$ ipython --no-banner

In [1]: import numpy as np

In [2]: import numpy.linalg as la

In [3]: np.set_printoptions(suppress=True, linewidth=120)

In [4]: t = np.deg2rad(149)

In [5]: X = np.eye(8)

In [6]: X[np.ix_([5, 4], [5, 4])] = [[np.cos(t), -np.sin(t)], [np.sin(t), np.cos(t)]]

In [7]: X.round(2)
Out[7]: 
array([[ 1.  ,  0.  ,  0.  ,  0.  ,  0.  ,  0.  ,  0.  ,  0.  ],
       [ 0.  ,  1.  ,  0.  ,  0.  ,  0.  ,  0.  ,  0.  ,  0.  ],
       [ 0.  ,  0.  ,  1.  ,  0.  ,  0.  ,  0.  ,  0.  ,  0.  ],
       [ 0.  ,  0.  ,  0.  ,  1.  ,  0.  ,  0.  ,  0.  ,  0.  ],
       [ 0.  ,  0.  ,  0.  ,  0.  , -0.86,  0.52,  0.  ,  0.  ],
       [ 0.  ,  0.  ,  0.  ,  0.  , -0.52, -0.86,  0.  ,  0.  ],
       [ 0.  ,  0.  ,  0.  ,  0.  ,  0.  ,  0.  ,  1.  ,  0.  ],
       [ 0.  ,  0.  ,  0.  ,  0.  ,  0.  ,  0.  ,  0.  ,  1.  ]])

In [8]: A2 = la.inv(X)

In [9]: np.allclose(A2, X.T)
Out[9]: True

In [10]: q, Rm = la.qr(X)

In [11]: np.round(q @ Rm, 2)
Out[11]: 
array([[ 1.  ,  0.  ,  0.  ,  0.  ,  0.  ,  0.  ,  0.  ,  0.  ],
       [ 0.  ,  1.  ,  0.  ,  0.  ,  0.  ,  0.  ,  0.  ,  0.  ],
       [ 0.  ,  0.  ,  1.  ,  0.  ,  0.  ,  0.  ,  0.  ,  0.  ],
       [ 0.  ,  0.  ,  0.  ,  1.  ,  0.  ,  0.  ,  0.  ,  0.  ],
       [ 0.  ,  0.  ,  0.  ,  0.  , -0.86,  0.52,  0.  ,  0.  ],
       [ 0.  ,  0.  ,  0.  ,  0.  , -0.52, -0.86,  0.  ,  0.  ],
       [ 0.  ,  0.  ,  0.  ,  0.  ,  0.  ,  0.  ,  1.  ,  0.  ],
       [ 0.  ,  0.  ,  0.  ,  0.  ,  0.  ,  0.  ,  0.  ,  1.  ]])

In [12]: Rm.round(2) + 0
Out[12]: 
array([[ 1.,  0.,  0.,  0.,  0.,  0.,  0.,  0.],
       [ 0.,  1.,  0.,  0.,  0.,  0.,  0.,  0.],
       [ 0.,  0.,  1.,  0.,  0.,  0.,  0.,  0.],
       [ 0.,  0.,  0.,  1.,  0.,  0.,  0.,  0.],
       [ 0.,  0.,  0.,  0.,  1.,  0.,  0.,  0.],
       [ 0.,  0.,  0.,  0.,  0., -1.,  0.,  0.],
       [ 0.,  0.,  0.,  0.,  0.,  0.,  1.,  0.],
       [ 0.,  0.,  0.,  0.,  0.,  0.,  0.,  1.]])

In [13]: np.trace(q @ q.T)
Out[13]: np.float64(8.0)

In [14]: abs(Rm[0, 0]), round(la.norm(X[:, 0]), 2)
Out[14]: (np.float64(1.0), np.float64(1.0))

In [15]: np.allclose(Rm.T @ Rm, X.T @ X)
Out[15]: True

In [16]: x = np.array([2, 2, 3, 1, 2, -2, -3, 1])

In [17]: X.T @ (X @ x)
Out[17]: array([ 2.,  2.,  3.,  1.,  2., -2., -3.,  1.])

In [18]: np.round(np.abs(la.eigvals(X)), 2)
Out[18]: array([1., 1., 1., 1., 1., 1., 1., 1.])

In [19]: np.round(la.inv(X), 2)
Out[19]: 
array([[ 1.  ,  0.  ,  0.  ,  0.  ,  0.  ,  0.  ,  0.  ,  0.  ],
       [ 0.  ,  1.  ,  0.  ,  0.  ,  0.  ,  0.  ,  0.  ,  0.  ],
       [ 0.  ,  0.  ,  1.  ,  0.  ,  0.  ,  0.  ,  0.  ,  0.  ],
       [ 0.  ,  0.  ,  0.  ,  1.  ,  0.  ,  0.  ,  0.  ,  0.  ],
       [-0.  , -0.  , -0.  , -0.  , -0.86, -0.52, -0.  , -0.  ],
       [-0.  , -0.  , -0.  , -0.  ,  0.52, -0.86, -0.  , -0.  ],
       [ 0.  ,  0.  ,  0.  ,  0.  ,  0.  ,  0.  ,  1.  ,  0.  ],
       [ 0.  ,  0.  ,  0.  ,  0.  ,  0.  ,  0.  ,  0.  ,  1.  ]])

In [20]: [p for p in range(1, 25) if np.allclose(la.matrix_power(X, p), np.eye(8))]
Out[20]: []

In [21]: m1 = np.load("w.npy")

In [22]: m1.round(2)
Out[22]: 
array([[ 18.22,   8.11,   1.51],
       [  8.11,  15.39,   9.87],
       [ 18.2 ,   8.14,   1.54],
       [ -1.14,  15.59,  12.47],
       [ 19.56,   1.76,  -3.8 ],
       [  0.63,  15.84,  12.2 ],
       [  5.13, -14.56, -12.72],
       [ 19.34,   4.93,  -1.27],
       [ 16.75,  -6.02,  -9.13],
       [  5.65,  15.82,  10.85],
       [ -1.97,  15.43,  12.57],
       [  2.41,  15.95,  11.82],
       [ -3.35,  15.1 ,  12.68],
       [-16.44,   6.46,   9.39],
       [-17.6 ,   4.64,   8.28],
       [ 14.8 ,  12.22,   5.62],
       [ -9.81, -14.9 ,  -9.04]])

In [23]: Xs = m1 - m1.mean(axis=0)

In [24]: U, sigma, Vh = la.svd(Xs, full_matrices=False)

In [25]: np.searchsorted(np.cumsum(sigma ** 2) / (sigma ** 2).sum(), 0.9) + 1
Out[25]: np.int64(2)

In [26]: np.round(sigma ** 2 / (sigma ** 2).sum(), 2) + 0
Out[26]: array([0.58, 0.42, 0.  ])

In [27]: np.round(Xs.mean(axis=0), 2) + 0
Out[27]: array([0., 0., 0.])

In [28]: la.matrix_rank(Xs)
Out[28]: np.int64(2)

In [29]: sigma.round(2) + 0
Out[29]: array([55.37, 47.05,  0.  ])
